$ python -q
>>> import numpy as np
>>> from numpy import linalg as LA
>>> np.set_printoptions(suppress=True, linewidth=120)
>>> mat = np.array([[63, 13, -25, -12, -12, -4],
...     [13, 22, -14, -24, -4, -21],
...     [-25, -14, 80, 22, 19, -46],
...     [-12, -24, 22, 32, -7, 18],
...     [-12, -4, 19, -7, 74, 8],
...     [-4, -21, -46, 18, 8, 83]])
>>> # equal to its transpose
>>> U, sv, Vh = LA.svd(mat)
>>> np.argmax(sv[:-1] / (sv[1:] + 1e-6)) + 1
np.int64(4)
>>> sv.round(2)
array([133.77, 104.72,  71.12,  42.06,   2.07,   0.26])
>>> M2 = U[:, :4] @ np.diag(sv[:4]) @ Vh[:4]
>>> LA.matrix_rank(M2)
np.int64(4)
>>> np.round(LA.norm(mat - M2) / LA.norm(mat), 2)
np.float64(0.01)
>>> np.round(LA.norm(mat - M2, 2), 2), round(sv[4], 2)
(np.float64(2.07), np.float64(2.07))
>>> x = np.array([-6, -8, -9, -7, 7, -3])
>>> rhs = mat @ x
>>> rhs
array([-245,   75, -341, -261,  476,  287])
>>> np.round(LA.solve(mat, rhs + mat[:, 5]), 2)
array([-6., -8., -9., -7.,  7., -2.])
>>> np.round(LA.solve(mat.T, mat[4]), 2) + 0
array([0., 0., 0., 0., 1., 0.])
>>> np.round(LA.solve(mat, mat[:, 0]), 2) + 0
array([1., 0., 0., 0., 0., 0.])
>>> u, r1 = mat[1], mat[5]
>>> u @ r1
np.int64(-2077)
>>> u @ u
np.int64(1882)
>>> pr = (u @ r1) / (u @ u) * u
>>> round((r1 - pr) @ u, 2)
np.float64(-0.0)
>>> pr.round(2)
array([-14.35, -24.28,  15.45,  26.49,   4.41,  23.18])
>>> np.outer(u, r1)
array([[  -52,  -273,  -598,   234,   104,  1079],
       [  -88,  -462, -1012,   396,   176,  1826],
       [   56,   294,   644,  -252,  -112, -1162],
       [   96,   504,  1104,  -432,  -192, -1992],
       [   16,    84,   184,   -72,   -32,  -332],
       [   84,   441,   966,  -378,  -168, -1743]])
>>> x = np.ones(6)
>>> for _ in range(5):
...     x = mat @ x
...     x /= LA.norm(x)
...     print(round(x @ mat @ x, 2))
... 
76.39
96.42
105.78
110.68
114.62
>>> x.round(2)
array([-0.5 , -0.3 ,  0.52,  0.29,  0.53,  0.15])
>>> round(LA.eigvalsh(mat)[-1], 2)
np.float64(133.77)
>>> m1 = np.loadtxt("dump.csv", delimiter=",")
>>> m1.round(2)
array([[ 0.02,  0.07,  0.07,  0.02, -0.11],
       [ 0.07,  0.2 ,  0.2 ,  0.07, -0.33],
       [ 0.07,  0.2 ,  0.2 ,  0.07, -0.33],
       [ 0.02,  0.07,  0.07,  0.02, -0.11],
       [-0.11, -0.33, -0.33, -0.11,  0.56]])
>>> # row 2 repeats row 1
>>> T = np.stack([m1, 2 * m1, m1[::-1]])
>>> T.shape
(3, 5, 5)
>>> np.round(np.einsum("bij,cij->bc", T, T), 2)
array([[1.  , 2.  , 0.11],
       [2.  , 4.  , 0.22],
       [0.11, 0.22, 1.  ]])
>>> np.round(T.sum(axis=0), 2)
array([[-0.04, -0.13, -0.13, -0.04,  0.22],
       [ 0.22,  0.67,  0.67,  0.22, -1.11],
       [ 0.27,  0.8 ,  0.8 ,  0.27, -1.33],
       [ 0.13,  0.4 ,  0.4 ,  0.13, -0.67],
       [-0.31, -0.93, -0.93, -0.31,  1.56]])
>>> (T @ m1.T).shape
(3, 5, 5)
>>> np.round(np.sort(np.abs(LA.eigvals(m1))), 2) + 0
array([0., 0., 0., 0., 1.])
>>> np.round((m1 + m1.T) / 2, 2)
array([[ 0.02,  0.07,  0.07,  0.02, -0.11],
       [ 0.07,  0.2 ,  0.2 ,  0.07, -0.33],
       [ 0.07,  0.2 ,  0.2 ,  0.07, -0.33],
       [ 0.02,  0.07,  0.07,  0.02, -0.11],
       [-0.11, -0.33, -0.33, -0.11,  0.56]])
>>> m1.inv()
Traceback (most recent call last):
  File "<python-input-39>", line 1, in <module>
    m1.inv()
    ^^^^^^
AttributeError: 'numpy.ndarray' object has no attribute 'inv'
>>> LA.determinant(m1)
Traceback (most recent call last):
  File "<python-input-40>", line 1, in <module>
    LA.determinant(m1)
    ^^^^^^^^^^^^^^
AttributeError: module 'numpy.linalg' has no attribute 'determinant'
>>> X = np.loadtxt("sample10.csv", delimiter=",")
>>> X
array([[-1.,  0.,  0.,  1.],
       [ 2., -1.,  1.,  2.],
       [-2., -2.,  1.,  2.],
       [ 0.,  0.,  0.,  2.]])
>>> Q = X.astype(float).copy()
>>> for j in range(4):
...     Q[:, j] -= Q[:, :j] @ (Q[:, :j].T @ Q[:, j])
...     Q[:, j] /= LA.norm(Q[:, j])
... 
>>> np.round(Q.T @ X, 2) + 0
array([[ 3.  ,  0.67,  0.  , -0.33],
       [ 0.  ,  2.13, -1.41, -2.71],
       [ 0.  ,  0.  ,  0.16,  1.25],
       [ 0.  ,  0.  ,  0.  ,  2.  ]])
>>> np.einsum("ii->", X)
np.float64(1.0)
>>> np.kron(np.eye(2, dtype=int), X)
array([[-1.,  0.,  0.,  1., -0.,  0.,  0.,  0.],
       [ 2., -1.,  1.,  2.,  0., -0.,  0.,  0.],
       [-2., -2.,  1.,  2., -0., -0.,  0.,  0.],
       [ 0.,  0.,  0.,  2.,  0.,  0.,  0.,  0.],
       [-0.,  0.,  0.,  0., -1.,  0.,  0.,  1.],
       [ 0., -0.,  0.,  0.,  2., -1.,  1.,  2.],
       [-0., -0.,  0.,  0., -2., -2.,  1.,  2.],
       [ 0.,  0.,  0.,  0.,  0.,  0.,  0.,  2.]])
>>> np.round(np.poly(X), 2)
array([ 1., -1., -1., -1., -2.])
>>> round(LA.eigvals(X).sum().real, 2)
np.float64(1.0)
>>> round(float(LA.det(X[::-1])), 2)
-2.0
>>> feats = np.array([[1, -1, 1, -1, -1, 1, -1, 1],
...     [1, -1, -1, 1, -1, 1, 1, -1],
...     [1, 1, 1, 1, 1, 1, 1, 1],
...     [1, -1, 1, -1, 1, -1, 1, -1]])
>>> gram = feats.T @ feats
>>> (feats @ feats.T).shape
(4, 4)
>>> np.round(LA.eigvalsh(gram)[::-1], 2) + 0
array([8., 8., 8., 8., 0., 0., 0., 0.])
>>> LA.matrix_rank(gram)
np.int64(4)
>>> np.allclose(gram, gram.T)
True
>>> M2 = feats[0, 0] * feats[1:] - np.outer(feats[1:, 0], feats[0])
>>> M2
array([[ 0,  0, -2,  2,  0,  0,  2, -2],
       [ 0,  2,  0,  2,  2,  0,  2,  0],
       [ 0,  0,  0,  0,  2, -2,  2, -2]])
>>> np.flatnonzero(~M2.round(6).any(axis=1))
array([], dtype=int64)
>>> W = np.array([[-2, 1, 3],
...     [-3, 1, 0],
...     [-2, -3, 3],
...     [2, -1, -1],
...     [3, 1, -3],
...     [1, 3, -3],
...     [-2, 2, 0],
...     [-3, 0, -3]])
>>> c = np.array([2, 1, 0])
>>> H = np.maximum(M2 @ W + c, 0)
>>> H
array([[12,  9,  0],
       [ 2,  7,  0],
       [ 8,  1,  6]])
>>> LA.matrix_rank(H)
np.int64(3)
>>> np.round((H > 0).mean(axis=0), 2)
array([1.  , 1.  , 0.33])
>>> W2 = np.array([[2, 2], [4, 5], [3, 1]])
>>> H @ W2
array([[60, 69],
       [32, 39],
       [38, 27]])
>>> (H @ W2).round(6).argmax(axis=1)
array([1, 1, 0])
>>> def softmax(z):
...     e = np.exp(z - z.max(axis=-1, keepdims=True))
...     return e / e.sum(axis=-1, keepdims=True)
... 
>>> np.round(softmax(H[1]), 2) + 0
array([0.01, 0.99, 0.  ])
>>> np.round(softmax(H).sum(axis=1), 2)
array([1., 1., 1.])
>>> np.round(softmax(H[1] + 2), 2) + 0
array([0.01, 0.99, 0.  ])
>>> scores = H @ H.T / np.sqrt(3)
>>> np.round(softmax(scores + np.triu(np.full(scores.shape, -np.inf), 1)), 2) + 0
array([[1.  , 0.  , 0.  ],
       [1.  , 0.  , 0.  ],
       [0.91, 0.  , 0.09]])
>>> np.round(softmax(scores), 2) + 0
array([[1.  , 0.  , 0.  ],
       [1.  , 0.  , 0.  ],
       [0.91, 0.  , 0.09]])
>>> softmax(scores).round(6).argmax(axis=1)
array([0, 0, 0])
>>> M = np.loadtxt("out4.csv", delimiter=",")
>>> M.round(2)
array([[-0.26, -0.77,  0.57, -0.15],
       [ 0.43,  0.2 ,  0.24, -0.85],
       [-0.17, -0.44, -0.78, -0.41],
       [ 0.85, -0.42, -0.1 ,  0.3 ]])
>>> rng = np.random.default_rng(78)
>>> z = rng.permutation(4)
>>> z
array([0, 2, 3, 1])
>>> M2 = M[z][:, z]
>>> np.allclose(M2, M)
False
>>> np.round(np.diag(M2), 2)
array([-0.26, -0.78,  0.3 ,  0.2 ])
>>> np.round(np.sort(np.abs(LA.eigvals(M2))), 2)
array([1., 1., 1., 1.])
>>> round(float(np.trace(M2)), 2)
-0.54
>>> round(float(LA.det(M2)), 2), np.round(LA.det(M[z]), 2)
(-1.0, np.float64(-1.0))
>>> z = rng.permutation(4)
>>> M2 = M[:, z] * rng.choice([-1, 1], 4)
>>> M2.round(2)
array([[ 0.15,  0.26,  0.77,  0.57],
       [ 0.85, -0.43, -0.2 ,  0.24],
       [ 0.41,  0.17,  0.44, -0.78],
       [-0.3 , -0.85,  0.42, -0.1 ]])
>>> U, _, Vh = LA.svd(M.T @ M2)
>>> z
array([3, 0, 1, 2])
>>> np.round(LA.lstsq(M, M2)[0], 2) + 0
array([[ 0., -1.,  0.,  0.],
       [ 0.,  0., -1.,  0.],
       [ 0.,  0.,  0.,  1.],
       [-1.,  0.,  0.,  0.]])
>>> round(float(LA.eigvals(M2).sum().real), 2)
0.06
>>> round(float(LA.det(M2[::-1])), 2)
-1.0
>>> round(float(LA.det(M2.T)), 2)
-1.0
>>> round(float(LA.det(2 * M2)), 2), round(LA.det(M2), 2)
(-16.0, np.float64(-1.0))
>>> np.round(np.poly(M2), 2) + 0
array([ 1.  , -0.06,  0.  ,  0.06, -1.  ])
>>> np.round(LA.eigvals(M2), 2)
array([ 1.  +0.j, -1.  +0.j,  0.03+1.j,  0.03-1.j])
>>> x = np.array([-1, 1, 0, -2])
>>> round(LA.det(M), 2)
np.float64(-1.0)
>>> 4 - LA.matrix_rank(M - np.eye(4), tol=1e-8)
np.int64(1)
>>> u, r1 = M[0], M[2]
>>> round(float(u @ r1), 2)
0.0
>>> round(float(u @ u), 2)
1.0
>>> pr = (u @ r1) / (u @ u) * u
>>> np.round(r1 - pr, 2)
array([-0.17, -0.44, -0.78, -0.41])
>>> round(float(LA.norm(u + r1) ** 2 + LA.norm(u - r1) ** 2), 2)
4.0
>>> LA.matrix_rank(np.outer(u, r1))
np.int64(1)
>>> np.round(np.outer(u, r1), 2)
array([[ 0.04,  0.11,  0.2 ,  0.1 ],
       [ 0.13,  0.34,  0.6 ,  0.31],
       [-0.1 , -0.25, -0.44, -0.23],
       [ 0.03,  0.07,  0.12,  0.06]])
>>> (r1 - pr) @ u
np.float64(0.0)
>>> data = np.loadtxt("case18.csv", delimiter=",")
>>> data
array([[  0.,  -1.,   0.,  -2.,   3.],
       [  0.,  13.,  -2.,   3.,   2.],
       [  1.,   3., -12.,   1.,  -2.],
       [ -2.,   2.,  -1.,   6.,  -1.],
       [ -3.,   1.,  -3.,  -3.,  11.]])
>>> x = np.array([6, -8, -2, 6, -7])
>>> rhs = data @ x
>>> rhs
array([ -25.,  -96.,   26.,   17., -115.])
>>> np.round(LA.solve(data, data[:, 2]), 2) + 0
array([0., 0., 1., 0., 0.])
>>> np.round(LA.solve(data, -3 * rhs), 2)
array([-18.,  24.,   6., -18.,  21.])
>>> np.round(LA.solve(data.T, data[2]), 2) + 0
array([0., 0., 1., 0., 0.])
>>> ev, evecs = LA.eig(data)
>>> round(float(np.prod(ev)), 2)
-4426.0
>>> np.round(np.sort(LA.eigvals(data @ data)), 2)
array([  0.27,  21.03, 126.95, 144.97, 186.77])
>>> np.round(np.sort(LA.eigvals(data.T)), 2)
array([-12.04,   0.52,   4.59,  11.27,  13.67])
>>> hat = np.triu(np.array([[5, 2, 5, 1, -3],
...     [-1, -5, -3, 4, 0],
...     [0, -1, -5, -1, -4],
...     [4, -4, -5, -3, -1],
...     [-5, -4, 1, -4, 1]]), 1) + np.eye(5)
>>> M2 = hat @ data @ LA.inv(hat)
>>> hat @ data - data @ hat
array([[ 12.,  40., -59.,  30., -42.],
       [-11.,  -1.,  71., -33.,  -3.],
       [ 14.,  -8.,  17., -19., -87.],
       [  3.,   3.,  19.,  -4., -15.],
       [  0.,   6.,  18.,  -4., -24.]])
>>> U, sv, Vh = LA.svd(data)
>>> np.argmax(sv[:-1] / (sv[1:] + 1e-6)) + 1
np.int64(4)
>>> M2 = U[:, :4] @ np.diag(sv[:4]) @ Vh[:4]
>>> round(float(LA.norm(data - M2) / LA.norm(data)), 2)
0.02
>>> LA.matrix_rank(data, rtol=0.05)
np.int64(4)
>>> E = np.array([[6, 3, 3, 1, 2, 9, 5, 2],
...     [18, 3, 9, 7, 6, 9, 3, 0],
...     [12, 0, 9, 5, 4, 6, 9, 7],
...     [15, 2, 7, 3, 5, 8, 1, 4]])
>>> x = np.array([3, 9, 8, 0, 3, 8, 7, 2])
>>> E @ x
array([186, 264, 245, 213])
>>> LA.norm(E @ x) <= LA.norm(E, 2) * LA.norm(x) + 1e-9
np.True_
>>> E * x
array([[18, 27, 24,  0,  6, 72, 35,  4],
       [54, 27, 72,  0, 18, 72, 21,  0],
       [36,  0, 72,  0, 12, 48, 63, 14],
       [45, 18, 56,  0, 15, 64,  7,  8]])
>>> x @ E
Traceback (most recent call last):
  File "<python-input-137>", line 1, in <module>
    x @ E
    ~~^~~
ValueError: matmul: Input operand 1 has a mismatch in its core dimension 0, with gufunc signature (n?,k),(k,m?)->(n?,m?) (size 4 is different from 8)
>>> np.sign((E @ x).round(6))
array([1, 1, 1, 1])
>>> E @ np.eye(8)[1]
array([3., 3., 0., 2.])
